$ python3 -q
>>> import numpy as np
>>> from numpy import linalg as LA
>>> np.set_printoptions(suppress=True, linewidth=120)
>>> tidy = lambda a: np.round(a, 2) + 0
>>> M = np.loadtxt("mat.csv", delimiter=",")
>>> M
array([[0., 0., 0.],
       [0., 0., 5.],
       [0., 5., 0.]])
>>> tidy(LA.det(M))
np.float64(0.0)
>>> tidy(np.sort(LA.eigvals(M).real))
array([-5.,  0.,  5.])
>>> Uu, sv, vt = LA.svd(M)
>>> evecs = vt[:(sv > 1e-8).sum()]
>>> rng = np.random.default_rng(489364)
>>> x0 = M[2] + 5 * M[0] + rng.integers(2) * np.eye(3)[1]
>>> x0
array([0., 5., 0.])
>>> print(LA.matrix_rank(np.vstack([M, x0])))
2
>>> np.diag(evecs.T @ evecs)
array([0., 1., 1.])
>>> vals, evecs = LA.eigh(M)
>>> x0 = np.array([4, -2, -3])
>>> print(tidy(evecs * np.maximum(vals, 0) @ evecs.T))
[[0.  0.  0. ]
 [0.  2.5 2.5]
 [0.  2.5 2.5]]
>>> print(np.abs(M).sum(axis=1).max(), np.abs(vals).max())
5.0 5.0
>>> x0 @ M @ x0
np.float64(60.0)
>>> print(tidy(evecs * np.abs(vals) @ evecs.T))
[[0. 0. 0.]
 [0. 5. 0.]
 [0. 0. 5.]]
>>> tidy(x0 @ M @ x0 / (x0 @ x0)), vals[0], vals[-1]
(np.float64(2.07), np.float64(-5.0), np.float64(5.0))
>>> print(LA.matrix_rank(M, rtol=0.1))
2
>>> LA.cond(M) > 100
np.True_
>>> np.argsort(-LA.norm(M, axis=0).round(6), kind="stable")[:3]
array([1, 2, 0])
>>> print(tidy(LA.norm(M, 2) / LA.norm(M)))
0.71
>>> feats = np.array([[0.8, 0.2, 0.0], [0.43, 0.43, 0.14], [0.0, 0.33, 0.67]])
>>> feats
array([[0.8 , 0.2 , 0.  ],
       [0.43, 0.43, 0.14],
       [0.  , 0.33, 0.67]])
>>> Q, Rm = LA.qr(feats)
>>> tidy(Q.T @ Q)
array([[1., 0., 0.],
       [0., 1., 0.],
       [0., 0., 1.]])
>>> tidy(np.trace(Q @ Q.T))
np.float64(3.0)
>>> tidy(np.abs(np.diag(Rm)))
array([0.91, 0.44, 0.34])
>>> Q.shape, Rm.shape
((3, 3), (3, 3))
>>> tidy(Rm)
array([[-0.91, -0.38, -0.07],
       [ 0.  , -0.44, -0.59],
       [ 0.  ,  0.  ,  0.34]])
>>> x0 = np.array([3, 3, 0])
>>> h = np.maximum(feats @ x0, 0)
>>> tidy(np.tanh(feats @ x0))
array([1.  , 0.99, 0.76])
>>> tidy(feats.T @ h)
array([3.51, 2.04, 1.02])
>>> feats * (h > 1e-9)[:, None]
array([[0.8 , 0.2 , 0.  ],
       [0.43, 0.43, 0.14],
       [0.  , 0.33, 0.67]])
>>> tidy(LA.det(2 * feats)), tidy(LA.det(feats))
(np.float64(1.09), np.float64(0.14))
>>> tidy(LA.det(feats.T))
np.float64(0.14)
>>> tidy(LA.det(feats[::-1]))
np.float64(-0.14)
>>> np.kron(np.eye(2, dtype=int), feats)
array([[0.8 , 0.2 , 0.  , 0.  , 0.  , 0.  ],
       [0.43, 0.43, 0.14, 0.  , 0.  , 0.  ],
       [0.  , 0.33, 0.67, 0.  , 0.  , 0.  ],
       [0.  , 0.  , 0.  , 0.8 , 0.2 , 0.  ],
       [0.  , 0.  , 0.  , 0.43, 0.43, 0.14],
       [0.  , 0.  , 0.  , 0.  , 0.33, 0.67]])
>>> tidy(np.einsum("ij,ji->", feats, feats))
np.float64(1.54)
>>> out = LA.inv(feats)
>>> print(tidy(LA.inv(out)))
[[0.8  0.2  0.  ]
 [0.43 0.43 0.14]
 [0.   0.33 0.67]]
>>> J = np.load("layer9.npy")
>>> J
array([[ 0.78, -0.52,  2.08],
       [-0.42,  0.28, -1.12],
       [ 0.48, -0.32,  1.28],
       [ 0.6 , -0.4 ,  1.6 ]])
>>> Uu, sv, vt = LA.svd(J)
>>> tidy(sv)
array([3.43, 0.  , 0.  ])
>>> print(np.argmax(sv[:-1] / (sv[1:] + 1e-6)) + 1)
1
>>> out = Uu[:, :1] @ np.diag(sv[:1]) @ vt[:1]
>>> LA.matrix_rank(J, rtol=0.05)
np.int64(1)
>>> print(tidy(out))
[[ 0.78 -0.52  2.08]
 [-0.42  0.28 -1.12]
 [ 0.48 -0.32  1.28]
 [ 0.6  -0.4   1.6 ]]
>>> LA.matrix_rank(out)
np.int64(1)
>>> X = np.loadtxt("m.csv", delimiter=",")
>>> X
array([[-4.,  0.,  0.,  0.,  0.,  0.],
       [ 0.,  1.,  0.,  0.,  0.,  0.],
       [-1.,  2.,  0.,  0.,  0.,  0.],
       [ 0.,  0., -4.,  0.,  0.,  0.],
       [ 0.,  0.,  0.,  1.,  0.,  0.],
       [ 0.,  0., -1.,  2.,  0.,  0.],
       [ 0.,  0.,  0.,  0., -4.,  0.],
       [ 0.,  0.,  0.,  0.,  0.,  1.],
       [ 0.,  0.,  0.,  0., -1.,  2.]])
>>> W = np.array([[-1, 3, 3],
...     [1, 2, 0],
...     [-2, 0, 2],
...     [-1, -2, 2],
...     [0, -2, -1],
...     [-2, -3, -2]])
>>> c = np.array([3, -3, 2])
>>> hid = np.maximum(X @ W + c, 0)
>>> hid
array([[ 7.,  0.,  0.],
       [ 4.,  0.,  2.],
       [ 6.,  0.,  0.],
       [11.,  0.,  0.],
       [ 2.,  0.,  4.],
       [ 3.,  0.,  4.],
       [ 3.,  5.,  6.],
       [ 1.,  0.,  0.],
       [ 0.,  0.,  0.]])
>>> W2 = np.array([[1, 1], [2, 2], [2, 1]])
>>> print(hid @ W2)
[[ 7.  7.]
 [ 8.  6.]
 [ 6.  6.]
 [11. 11.]
 [10.  6.]
 [11.  7.]
 [25. 19.]
 [ 1.  1.]
 [ 0.  0.]]
>>> W @ W2
array([[ 11,   8],
       [  5,   5],
       [  2,   0],
       [ -1,  -3],
       [ -6,  -5],
       [-12, -10]])
